$ python3 -q
>>> import numpy as np
>>> np.set_printoptions(precision=4, suppress=True, linewidth=120)
>>> def rnd(a):
...     return np.round(a, 4) + 0
... 
>>> J = np.array([[-3.0, 1.0, 0.0, 0.0, 0.0],
...     [0.0, -3.0, 1.0, 0.0, 0.0],
...     [0.0, 0.0, -3.0, 1.0, 0.0],
...     [0.0, 0.0, 0.0, -3.0, 1.0],
...     [0.0, 0.0, 0.0, 0.0, -3.0]])
>>> Y = np.linalg.inv(J)
>>> print(np.allclose(Y, J.T))
False
>>> print((np.abs(Y) > 1e-9).astype(int))
[[1 1 1 1 1]
 [0 1 1 1 1]
 [0 0 1 1 1]
 [0 0 0 1 1]
 [0 0 0 0 1]]
>>> print(rnd(np.linalg.cond(J)))
1.7944
>>> print(rnd(np.linalg.inv(Y)))
[[-3.  1.  0.  0.  0.]
 [ 0. -3.  1.  0.  0.]
 [ 0.  0. -3.  1.  0.]
 [ 0.  0.  0. -3.  1.]
 [ 0.  0.  0.  0. -3.]]
>>> K = np.load("data.npy")
>>> print(K)
[[-2.  1.  1.]
 [ 1. -2.  1.]
 [ 1.  1. -2.]]
>>> vals, vecs = np.linalg.eigh(K)
>>> x = np.array([-2, -3, 1])
>>> print(rnd(vecs * np.abs(vals) @ vecs.T))
[[ 2. -1. -1.]
 [-1.  2. -1.]
 [-1. -1.  2.]]
>>> print(rnd(vecs * np.maximum(vals, 0) @ vecs.T))
[[0. 0. 0.]
 [0. 0. 0.]
 [0. 0. 0.]]
>>> rng = np.random.default_rng(2469)
>>> lab = rng.permutation(3)
>>> print(lab)
[0 1 2]
>>> Y = K[lab][:, lab]
>>> print(np.allclose(Y, K))
True
>>> print(rnd(np.sort(np.abs(np.linalg.eigvals(Y)))))
[0. 3. 3.]
>>> print(rnd(np.linalg.det(Y)), rnd(np.linalg.det(K[lab])))
0.0 0.0
>>> print(np.trace(Y))
-6.0
>>> arr = np.loadtxt("m.csv", delimiter=",")
>>> print(arr)
[[-4.  8.  3.]
 [ 0.  8. -5.]
 [ 0.  0. -3.]]
>>> O = arr.astype(float).copy()
>>> for j in range(3):
...     O[:, j] -= O[:, :j] @ (O[:, :j].T @ O[:, j])
...     O[:, j] /= np.linalg.norm(O[:, j])
... 
>>> print(O)
[[-1.  0.  0.]
 [ 0.  1.  0.]
 [ 0.  0. -1.]]
>>> print(O.T @ O)
[[1. 0. 0.]
 [0. 1. 0.]
 [0. 0. 1.]]
>>> print(O.T @ arr)
[[ 4. -8. -3.]
 [ 0.  8. -5.]
 [ 0.  0.  3.]]
>>> print((arr - arr.T) / 2)
[[ 0.   4.   1.5]
 [-4.   0.  -2.5]
 [-1.5  2.5  0. ]]
>>> print(np.allclose(arr @ arr.T, arr.T @ arr))
False
>>> arr.inv()
Traceback (most recent call last):
  File "<python-input-32>", line 1, in <module>
    arr.inv()
    ^^^^^^^
AttributeError: 'numpy.ndarray' object has no attribute 'inv'
>>> F = np.load("case9.npy")
>>> print(F)
[[-6 -6  6  6]
 [-6 -6  6  6]
 [-6 -6  6  6]
 [ 4  4 -4 -4]
 [-6 -6  6  6]]
>>> Y = np.array([[1, 2], [1, 2]])
>>> C = np.kron(Y, F)
>>> print(rnd(np.linalg.norm(C, 2)), rnd(np.linalg.norm(Y, 2) * np.linalg.norm(F, 2)))
80.0 80.0
>>> print(C.shape)
(10, 8)
>>> print(rnd(F @ np.linalg.pinv(F) @ F))
[[-6. -6.  6.  6.]
 [-6. -6.  6.  6.]
 [-6. -6.  6.  6.]
 [ 4.  4. -4. -4.]
 [-6. -6.  6.  6.]]
>>> print(np.linalg.lstsq(F[:-1].T, F[-1])[2])
1
>>> print(np.allclose(F[:-1].T @ np.linalg.lstsq(F[:-1].T, F[-1])[0], F[-1]))
True
>>> print(np.unique(F.round(6), axis=0).shape)
(2, 4)
>>> print(rnd(np.trace(np.linalg.pinv(F) @ F)))
1.0
>>> def softmax(z):
...     e = np.exp(z - z.max(axis=-1, keepdims=True))
...     return e / e.sum(axis=-1, keepdims=True)
... 
>>> print(softmax(F).sum(axis=1))
[1. 1. 1. 1. 1.]
>>> print(rnd(softmax(10 * F[4])))
[0.  0.  0.5 0.5]
>>> print(rnd(softmax(F[4] + 4)))
[0.  0.  0.5 0.5]
>>> att = F @ F.T / np.sqrt(4)
>>> print(softmax(att)[4] @ F)
[-6. -6.  6.  6.]
>>> print(softmax(att).round(6).argmax(axis=1))
[0 0 0 3 0]
>>> print(rnd(np.linalg.norm(F, 2) / np.linalg.norm(F)))
1.0
>>> lab = rng.permutation(5)
>>> print(lab)
[2 4 0 1 3]
>>> Y = J[lab][:, lab]
>>> print(rnd(np.linalg.det(Y)), rnd(np.linalg.det(J[lab])))
-243.0 243.0
>>> print(np.allclose(Y, J))
False
>>> print(np.trace(Y))
-15.0
>>> m1 = np.load("a.npy")
>>> print(m1)
[[2 2 1 1]
 [2 2 1 1]
 [4 4 2 2]]
>>> left, sig, vt = np.linalg.svd(m1)
>>> vecs = vt[:(sig > 1e-8).sum()]
>>> x = m1[1] + 4 * m1[2] + rng.integers(2) * np.eye(4)[0]
>>> print(x)
[19. 18.  9.  9.]
>>> print(rnd(np.linalg.norm(x - vecs.T @ vecs @ x)))
0.7746
>>> print(np.linalg.matrix_rank(np.vstack([m1, x])))
2
>>> print(np.allclose(vecs.T @ vecs @ x, x))
False
>>> A = np.load("w.npy")
>>> print(A)
[[ 0 -3 -3]
 [ 0  0 -2]
 [ 0  0  0]]
>>> O, vecs = np.linalg.qr(arr[:, :2])[0], np.linalg.qr(arr[:, 2:])[0]
>>> sig = np.linalg.svd(O.T @ vecs, compute_uv=False)
>>> print(rnd(np.linalg.norm(O @ O.T - vecs @ vecs.T, 2)))
1.0
>>> print((sig > 0.9).sum())
0
>>> print(rnd(sig))
[0.8892]
>>> print(np.linalg.matrix_power(A - np.diag(np.diag(A)), 3))
[[0 0 0]
 [0 0 0]
 [0 0 0]]
>>> print(A @ A)
[[0 0 6]
 [0 0 0]
 [0 0 0]]
>>> print([int(np.linalg.matrix_rank(np.linalg.matrix_power(A, p))) for p in range(1, 4)])
[2, 1, 0]
>>> print(np.linalg.matrix_rank(A - A[0, 0] * np.eye(3)))
2
>>> print(rnd(np.sort(np.linalg.eigvals(A))))
[0. 0. 0.]
